$ python3 -q
>>> import numpy as np
>>> np.set_printoptions(suppress=True, linewidth=120)
>>> rd = lambda a: np.round(a, 2) + 0
>>> W0 = np.array([[-3, -2, 0, 0], [-3, 1, 0, 0], [0, 0, -3, -2], [0, 0, -3, 1]])
>>> W0
array([[-3, -2,  0,  0],
       [-3,  1,  0,  0],
       [ 0,  0, -3, -2],
       [ 0,  0, -3,  1]])
>>> # splits into 2 blocks
>>> print(rd(np.linalg.det(W0[::-1])))
81.0
>>> print(np.einsum("ij,ji->", W0, W0))
44
>>> rd(np.linalg.eigvals(W0))
array([-4.16,  2.16, -4.16,  2.16])
>>> rd(np.linalg.eigvals(W0).sum().real)
np.float64(-4.0)
>>> rd(np.poly(W0))
array([  1.,   4., -14., -36.,  81.])
>>> print(rd(np.linalg.det(W0.T)))
81.0
>>> vec = np.array([-2, -1, 1, 0])
>>> target = W0 @ vec
>>> print(target)
[ 8  5 -3 -3]
>>> print(rd(np.linalg.solve(W0, target + W0[:, 3])))
[-2. -1.  1.  1.]
>>> rd(np.linalg.solve(W0.T, W0[1]))
array([0., 1., 0., 0.])
>>> rd(np.linalg.solve(W0, 2 * target))
array([-4., -2.,  2.,  0.])
>>> rd(np.linalg.solve(W0, W0[:, 2]))
array([0., 0., 1., 0.])
>>> proj = np.triu(np.array([[-5, 5, -5, -2], [0, -3, -4, -4], [-4, 1, 3, -4], [5, -5, 4, -1]]), 1) + np.eye(4)
>>> A2 = proj @ W0 @ np.linalg.inv(proj)
>>> print(proj @ W0 - W0 @ proj)
[[-15.  20.  -2.  -6.]
 [  0.  15.  13.   2.]
 [  0.   0.  12. -16.]
 [  0.   0.   0. -12.]]
>>> np.trace(A2), np.trace(W0)
(np.float64(-4.0), np.int64(-4))
>>> X = np.load("m.npy")
>>> X
array([[ 8.66, -3.36, -0.25],
       [-5.51,  0.39,  0.65],
       [ 5.22, -6.15,  3.89],
       [ 0.79, -1.67, -5.02],
       [ 6.32, -3.46, -1.13],
       [10.72,  1.52,  7.27],
       [ 2.34, -3.57, -6.45],
       [-1.87, -4.83,  1.98],
       [19.78,  2.26,  2.49],
       [ 2.01,  3.94,  7.34],
       [ 0.27, -1.87,  1.05],
       [-1.13,  2.38,  5.85],
       [-6.5 , -6.51,  1.48],
       [ 1.33,  3.98, -5.71],
       [ 1.71, 10.76,  0.53],
       [-6.19,  1.65,  0.08],
       [-0.07, -6.52, -5.87],
       [ 4.02,  8.27, -1.17],
       [ 2.26,  0.46,  2.8 ],
       [-0.14, -3.31,  0.35],
       [-0.4 , -1.19,  5.75],
       [-4.7 ,  0.62,  1.86],
       [-3.15,  2.58,  3.3 ]])
>>> D = np.linalg.norm(X[:, None] - X[None], axis=-1)
>>> np.flatnonzero(D[5] < D.mean() / 2)
array([5])
>>> print(rd(D[:5, :5]))
[[ 0.   14.69  6.06  9.36  2.5 ]
 [14.69  0.   12.98  8.72 12.57]
 [ 6.06 12.98  0.   10.91  5.8 ]
 [ 9.36  8.72 10.91  0.    6.99]
 [ 2.5  12.57  5.8   6.99  0.  ]]
>>> D[5].round(6).argsort(kind="stable")[:4]
array([ 5,  9,  0, 18])
>>> np.linalg.matrix_rank(D ** 2)
np.int64(5)
>>> (D + 1e9 * np.eye(23)).round(6).argmin(axis=1)
array([ 4, 21,  4,  6,  0,  9,  3, 19,  5, 11, 19, 22,  7,  3, 17,  1,  6, 14, 10, 10, 11,  1, 21])
>>> print(np.unravel_index(D.round(6).argmax(), D.shape))
(np.int64(8), np.int64(12))
